$ python3 -q
>>> import numpy as np
>>> from numpy import linalg as LA
>>> np.set_printoptions(precision=1, suppress=True, linewidth=160)
>>> def tidy(a):
...     return np.round(a, 1) + 0
... 
>>> K = np.load("dump.npy")
>>> print(K)
[[-2  0 -2  0 -2  0]
 [ 1 -2  1 -2  1 -2]
 [ 1 -2  1 -2  1 -2]
 [-2  0 -2  0 -2  0]
 [ 1 -2  1 -2  1 -2]
 [ 1 -2  1 -2  1 -2]]
>>> M2 = K / np.sqrt((K ** 2).mean(axis=1, keepdims=True))
>>> print(tidy(M2[0]))
[-1.4  0.  -1.4  0.  -1.4  0. ]
>>> print(tidy(LA.norm(M2, axis=1)))
[2.4 2.4 2.4 2.4 2.4 2.4]
>>> print(LA.matrix_rank(M2) == LA.matrix_rank(K))
True
>>> t = np.radians(163)
>>> R = np.eye(6)
>>> R[3, 3] = R[2, 2] = np.cos(t)
>>> R[3, 2], R[2, 3] = -np.sin(t), np.sin(t)
>>> print(tidy(R))
[[ 1.   0.   0.   0.   0.   0. ]
 [ 0.   1.   0.   0.   0.   0. ]
 [ 0.   0.  -1.   0.3  0.   0. ]
 [ 0.   0.  -0.3 -1.   0.   0. ]
 [ 0.   0.   0.   0.   1.   0. ]
 [ 0.   0.   0.   0.   0.   1. ]]
>>> M2 = K @ R.T
>>> print(np.allclose(K @ K.T, M2 @ M2.T))
True
>>> print(np.allclose(LA.norm(K, axis=1), LA.norm(M2, axis=1)))
True
>>> print(tidy(np.abs(M2 - K).max(axis=0)))
[0.  0.  3.9 3.6 0.  0. ]
>>> W1 = np.array([[-8, -2, -7, 5, -8],
...     [-8, 8, -7, -1, 2],
...     [2, 5, 4, 7, 9],
...     [7, -3, -4, -9, 0],
...     [-8, -8, 7, 2, -9],
...     [-2, -6, 2, -7, 0]])
>>> c = np.array([1, 1, 2, 0, 3])
>>> H = np.maximum(K @ W1 + c, 0)
>>> print(LA.matrix_rank(H))
2
>>> print(tidy((H > 0).mean(axis=0)))
[0.3 0.3 0.7 0.7 0.3]
>>> C = np.array([[-9, -6], [9, -1], [-5, 3], [-5, -9], [-4, 8]])
>>> print(W1 @ C)
[[ 96 -80]
 [176  44]
 [-64   4]
 [-25  30]
 [ -9 -13]
 [-11  87]]
>>> print(H @ C)
[[-238  -33]
 [-360 -360]
 [-360 -360]
 [-238  -33]
 [-360 -360]
 [-360 -360]]
>>> print((H @ C).round(6).argmax(axis=1))
[1 0 0 1 0 0]
>>> E = np.load("a.npy")
>>> print(E)
[[0 0 0 0]
 [0 2 0 0]
 [0 0 2 0]
 [0 0 0 0]]
>>> rng = np.random.default_rng(80308)
>>> M2 = E + rng.integers(-2, 3, (4, 2)) @ rng.integers(-2, 3, (2, 4))
>>> print(M2)
[[ 4  4  0 -4]
 [-2  0  0  2]
 [ 4  4  2 -4]
 [ 0  0  0  0]]
>>> print(np.abs(M2 - E).sum(axis=1))
[12  6 12  0]
>>> print(M2 - E)
[[ 4  4  0 -4]
 [-2 -2  0  2]
 [ 4  4  0 -4]
 [ 0  0  0  0]]
>>> W1 = np.array([[1, 0], [0, 0], [2, 1], [0, 0]])
>>> c = np.array([0, 1])
>>> H = np.maximum(M2 @ W1 + c, 0)
>>> print((H > 0).mean(axis=0))
[0.5 1. ]
>>> print(LA.matrix_rank(H))
2
>>> C = np.array([[1, 0], [2, 2]])
>>> print((H @ C).round(6).argmax(axis=1))
[0 0 0 0]
>>> print(W1 @ C)
[[1 0]
 [0 0]
 [4 2]
 [0 0]]
>>> print([int(LA.matrix_rank(LA.matrix_power(E, p))) for p in range(1, 5)])
[2, 2, 2, 2]
>>> print(LA.matrix_rank(E - E[0, 0] * np.eye(4)))
2
>>> print(tidy(np.sort(LA.eigvals(E))))
[0. 0. 2. 2.]
>>> print(E @ E)
[[0 0 0 0]
 [0 4 0 0]
 [0 0 4 0]
 [0 0 0 0]]
>>> T = np.stack([E, 2 * E, E[::-1]])
>>> print(T.sum(axis=0))
[[0 0 0 0]
 [0 6 2 0]
 [0 2 6 0]
 [0 0 0 0]]
>>> print(tidy(LA.det(T)))
[0. 0. 0.]
>>> print(tidy(LA.norm(T, axis=(1, 2))))
[2.8 5.7 2.8]
>>> print(T.shape)
(3, 4, 4)
>>> print(np.einsum("bij,cij->bc", T, T))
[[ 8 16  0]
 [16 32  0]
 [ 0  0  8]]
>>> vals, V = LA.eigh(E)
>>> x0 = np.array([5, 1, 2, 4])
>>> print(tidy(LA.eigvalsh(E[1:, 1:])))
[0. 2. 2.]
>>> print(V * np.maximum(vals, 0) @ V.T)
[[0. 0. 0. 0.]
 [0. 2. 0. 0.]
 [0. 0. 2. 0.]
 [0. 0. 0. 0.]]
>>> print(x0 @ E @ x0)
10
